$ python3 -q
>>> import numpy as np
>>> from numpy import linalg as LA
>>> np.set_printoptions(suppress=True, linewidth=140)
>>> rd = lambda a: np.round(a, 3) + 0
>>> E = np.load("x.npy")
>>> rd(E)
array([[-0.066, -0.834, -0.272],
       [ 0.791,  0.236, -0.515],
       [-0.396,  0.248, -0.416],
       [ 0.   ,  0.299,  0.5  ],
       [ 0.462, -0.311,  0.488]])
>>> rng = np.random.default_rng(3771)
>>> labels = rng.permutation(3)
>>> A2 = E[:, labels] * rng.choice([-1, 1], 3)
>>> rd(A2)
array([[ 0.834,  0.272, -0.066],
       [-0.236,  0.515,  0.791],
       [-0.248,  0.416, -0.396],
       [-0.299, -0.5  ,  0.   ],
       [ 0.311, -0.488,  0.462]])
>>> left, _, Vh = LA.svd(E.T @ A2)
>>> rd(left @ Vh)
array([[ 0.,  0.,  1.],
       [-1.,  0.,  0.],
       [ 0., -1.,  0.]])
>>> def softmax(z):
...     e = np.exp(z - z.max(axis=-1, keepdims=True))
...     return e / e.sum(axis=-1, keepdims=True)
... 
>>> rd(softmax(A2[4] + -1))
array([0.383, 0.172, 0.445])
>>> rd(softmax(10 * A2[4]))
array([0.182, 0.   , 0.818])
>>> att = A2 @ A2.T / np.sqrt(3)
>>> softmax(att).round(6).argmax(axis=1)
array([0, 1, 2, 3, 4])
>>> feats = np.loadtxt("dump.csv", delimiter=",")
>>> print(feats)
[[ 0.437  0.14  -0.33 ]
 [ 0.041 -0.148  0.107]
 [ 0.181  2.755  0.824]
 [ 0.541  4.378  1.55 ]
 [ 1.502  6.446  1.733]
 [ 0.418  2.487  0.864]
 [ 1.145  7.313  1.747]
 [ 0.955  3.725  0.653]
 [ 0.374  3.039  0.754]
 [ 0.994  3.621  1.074]
 [ 0.328  0.351  0.266]
 [ 0.158  1.555  0.814]
 [ 0.269  3.321  0.155]
 [ 0.705  6.793  1.48 ]
 [ 0.597  4.62   0.638]
 [ 0.622  5.845  0.907]
 [ 0.005  0.148  0.402]
 [ 1.172  7.002  1.298]
 [ 0.208  2.534  0.596]
 [ 0.776  6.87   1.245]
 [ 0.798  6.383  1.173]
 [ 0.088  1.203  0.384]
 [ 0.8    5.128  1.299]
 [ 0.185  2.71   0.452]
 [-0.09   1.469 -0.124]]
>>> print(LA.matrix_rank(feats, rtol=0.1))
1
>>> rd(LA.norm(feats, 2) / LA.norm(feats))
np.float64(0.996)
>>> A = np.array([[-0.4, 0.6, -1.2],
...     [2.1, 0.2, 1.3],
...     [-0.1, -1.5, -1.1],
...     [0.8, 0.4, 1.0],
...     [-1.5, 0.4, -0.3],
...     [-0.3, -0.2, -2.6],
...     [-1.4, -1.9, 1.3],
...     [0.7, -1.0, 1.5],
...     [-0.2, 0.0, 1.0],
...     [0.8, -1.9, -0.5],
...     [-1.2, -0.6, -0.9]])
>>> A[:, 1] = -1 * A[:, 0] + 0.02 * rng.normal(size=11)
>>> rd(A)
array([[-0.4  ,  0.421, -1.2  ],
       [ 2.1  , -2.086,  1.3  ],
       [-0.1  ,  0.111, -1.1  ],
       [ 0.8  , -0.819,  1.   ],
       [-1.5  ,  1.472, -0.3  ],
       [-0.3  ,  0.283, -2.6  ],
       [-1.4  ,  1.408,  1.3  ],
       [ 0.7  , -0.692,  1.5  ],
       [-0.2  ,  0.203,  1.   ],
       [ 0.8  , -0.831, -0.5  ],
       [-1.2  ,  1.211, -0.9  ]])
>>> labels = A[:, 2] > np.median(A[:, 2])
>>> r0 = A[labels].mean(axis=0) - A[~labels].mean(axis=0)
>>> rd((((A - A.mean(axis=0)) @ r0 > 0) == labels).mean())
np.float64(0.909)
>>> print(np.argsort(-np.abs(r0).round(6), kind="stable"))
[2 0 1]
>>> rd(r0)
array([ 0.85 , -0.842,  2.32 ])
>>> d = LA.norm(A[:, None] - A[None], axis=-1)
>>> d.mean(axis=1).argmax()
np.int64(1)
>>> rd(d[:5, :5])
array([[0.   , 4.334, 0.443, 2.796, 1.767],
       [4.334, 0.   , 3.928, 1.84 , 5.308],
       [0.443, 3.928, 0.   , 2.467, 2.11 ],
       [2.796, 1.84 , 2.467, 0.   , 3.497],
       [1.767, 5.308, 2.11 , 3.497, 0.   ]])
>>> print(np.flatnonzero(d[4] < d.mean() / 2))
[ 4 10]
>>> (d + 1e9 * np.eye(11)).round(6).argmin(axis=1)
array([ 2,  3,  0,  7, 10,  0,  4,  3,  7,  2,  4])
>>> cov = np.cov(A, rowvar=False)
>>> rd(np.median(A, axis=0))
array([-0.2  ,  0.203, -0.3  ])
>>> rd(np.corrcoef(A[:, 2], A[:, 0])[0, 1])
np.float64(0.339)
>>> np.argsort(-A.std(axis=0).round(6), kind="stable")
array([2, 0, 1])
>>> print(rd(LA.eigvalsh(cov)[::-1]))
[2.885 1.348 0.   ]
>>> print(rd(np.polyfit(A[:, 2], A[:, 0], 1)))
[ 0.277 -0.051]
>>> print(rd(np.corrcoef(A.T)))
[[ 1.    -1.     0.339]
 [-1.     1.    -0.336]
 [ 0.339 -0.336  1.   ]]
>>> A2 = np.array([[2, 3, 1], [2, 0, 2]])
>>> X = A2.T @ A2
>>> X
array([[8, 6, 6],
       [6, 9, 3],
       [6, 3, 5]])
>>> x = np.array([3, 9, 9])
>>> X @ (2 * x)
array([264, 252, 180])
>>> (X * x).sum(axis=1)
array([132, 126,  90])
>>> (X @ x).argmax()
np.int64(0)
>>> print(X @ np.ones(3))
[20. 18. 14.]
>>> np.sign((X @ x).round(6))
array([1, 1, 1])
>>> LA.norm(X @ x) <= LA.norm(X, 2) * LA.norm(x) + 1e-9
np.True_
>>> x = np.array([-3, 4, -5])
>>> h = np.maximum(E @ x, 0)
>>> rd(E * (h > 1e-9)[:, None])
array([[ 0.   ,  0.   ,  0.   ],
       [ 0.791,  0.236, -0.515],
       [-0.396,  0.248, -0.416],
       [ 0.   ,  0.   ,  0.   ],
       [ 0.   ,  0.   ,  0.   ]])
>>> rd(np.maximum(E @ x, 0) - np.maximum(-E @ x, 0))
array([-1.78 ,  1.146,  4.257, -1.3  , -5.07 ])
>>> rd(np.tanh(E @ x))
array([-0.945,  0.817,  1.   , -0.862, -1.   ])
>>> np.flatnonzero(h > 1e-9)
array([1, 2])
>>> rd(E.T @ h)
array([-0.777,  1.326, -2.36 ])
